>>> import numpy as np
>>> np.set_printoptions(precision=2, suppress=True, linewidth=120)
>>> m1 = np.array([[5, 7, -6, 0, -1, -5],
...     [-8, 7, 9, 8, 0, -7],
...     [4, 8, 2, 1, -5, 0],
...     [-9, 4, 8, -9, 9, -9],
...     [-8, -6, -1, 3, -8, -2],
...     [-4, -7, 2, -4, -9, 5]])
>>> m1
array([[ 5,  7, -6,  0, -1, -5],
       [-8,  7,  9,  8,  0, -7],
       [ 4,  8,  2,  1, -5,  0],
       [-9,  4,  8, -9,  9, -9],
       [-8, -6, -1,  3, -8, -2],
       [-4, -7,  2, -4, -9,  5]])
>>> left, sigma, VT = np.linalg.svd(m1)
>>> np.argmax(sigma[:-1] / (sigma[1:] + 1e-6)) + 1
np.int64(5)
>>> out = left[:, :5] @ np.diag(sigma[:5]) @ VT[:5]
>>> np.linalg.matrix_rank(m1, rtol=0.05)
np.int64(5)
>>> round(np.linalg.norm(m1 - out, 2), 2), np.round(sigma[5], 2)
(np.float64(0.01), np.float64(0.01))
>>> np.abs(m1).max()
np.int64(9)
>>> np.sort(np.abs(np.linalg.eigvals(m1)))
array([ 0.04,  8.38,  8.38, 10.59, 15.84, 16.5 ])
>>> m1 @ m1
array([[ -27,   77,   12,   67,   78,  -97],
       [-104,  146,  179,   21,   98, -116],
       [  -5,  134,   65,   42,   35,  -75],
       [   0,    2,    7,  184, -103,   35],
       [  49,  -32,   20,  -92,  122,   61],
       [ 132,  -58,  -48,  -65,  -15,  148]])
>>> np.linalg.matrix_power(m1, 3)
array([[-1542,   925,  1143,   647,   819, -1648],
       [-1481,  2034,  2134,  1916,  -342, -1467],
       [-1195,  1906,  1517,  1164,   453, -1736],
       [ -960,  1179,  1677, -2082,  2130, -1289],
       [  189, -1248, -1278,   714, -2502,   868],
       [ 1045, -1072, -1619,  -564, -1689,  1101]])
>>> np.round(np.linalg.det(m1), 2)
np.float64(-7884.0)
>>> X = np.load("x.npy")
>>> X
array([[ 0.87, -0.5 ,  0.  ,  0.  ],
       [ 0.5 ,  0.87,  0.  ,  0.  ],
       [ 0.  ,  0.  ,  1.  ,  0.  ],
       [ 0.  ,  0.  ,  0.  ,  1.  ]])
>>> # 3 blocks once reordered
>>> r0 = np.array([2, -1])
>>> np.correlate(X[1], X[3], "full")
array([0.5 , 0.87, 0.  , 0.  , 0.  , 0.  , 0.  ])
>>> np.round(np.polyval(r0, X[1]), 2) + 0
array([ 0.  ,  0.73, -1.  , -1.  ])
>>> np.convolve(X[1], r0)
array([ 1.  ,  1.23, -0.87,  0.  ,  0.  ])
>>> np.linalg.svd(X, compute_uv=False)
array([1., 1., 1., 1.])
>>> np.round(X.T @ X, 2) + 0
array([[1., 0., 0., 0.],
       [0., 1., 0., 0.],
       [0., 0., 1., 0.],
       [0., 0., 0., 1.]])
>>> proj = np.triu(np.array([[2, 6, 3, 4], [3, 2, 5, 6], [4, 4, 5, 9], [4, 8, 6, 0]]), 1) + np.eye(4)
>>> out = proj @ X @ np.linalg.inv(proj)
>>> np.linalg.matrix_rank(out)
np.int64(4)
>>> proj @ X - X @ proj
array([[ 3.  ,  0.  ,  2.9 ,  3.54],
       [ 0.  , -3.  , -0.83, -1.2 ],
       [ 0.  ,  0.  ,  0.  ,  0.  ],
       [ 0.  ,  0.  ,  0.  ,  0.  ]])
>>> np.round(np.trace(out), 2), round(float(np.trace(X)), 2)
(np.float64(3.73), 3.73)
>>> G = X.T @ X
>>> np.allclose(G, G.T)
True
>>> np.diag(G)
array([1., 1., 1., 1.])
>>> np.linalg.svd(X, compute_uv=False) ** 2
array([1., 1., 1., 1.])
>>> G.round(2) + 0
array([[1., 0., 0., 0.],
       [0., 1., 0., 0.],
       [0., 0., 1., 0.],
       [0., 0., 0., 1.]])
>>> x = np.array([-2, 3, 0, -5])
>>> y = X @ x
>>> y
array([-3.23,  1.6 ,  0.  , -5.  ])
>>> np.linalg.solve(X.T, X[2])
array([0., 0., 1., 0.])
>>> feats = np.load("out7.npy")
>>> feats
array([[ 10,   7,  -4,  -5],
       [  7, -10,   2,   1],
       [ -4,   2,   0,   7],
       [ -5,   1,   7, -16]])
>>> # symmetric
>>> Q = feats.astype(float).copy()
>>> for j in range(4):
...     Q[:, j] -= Q[:, :j] @ (Q[:, :j].T @ Q[:, j])
...     Q[:, j] /= np.linalg.norm(Q[:, j])
... 
>>> np.round(Q.T @ Q, 2) + 0
array([[1., 0., 0., 0.],
       [0., 1., 0., 0.],
       [0., 0., 1., 0.],
       [0., 0., 0., 1.]])
>>> np.round(Q.T @ feats, 2) + 0
array([[ 13.78,  -0.94,  -4.43,   0.65],
       [  0.  ,  12.37,  -3.65,  -3.75],
       [  0.  ,   0.  ,   6.01, -16.78],
       [  0.  ,   0.  ,   0.  ,   5.92]])
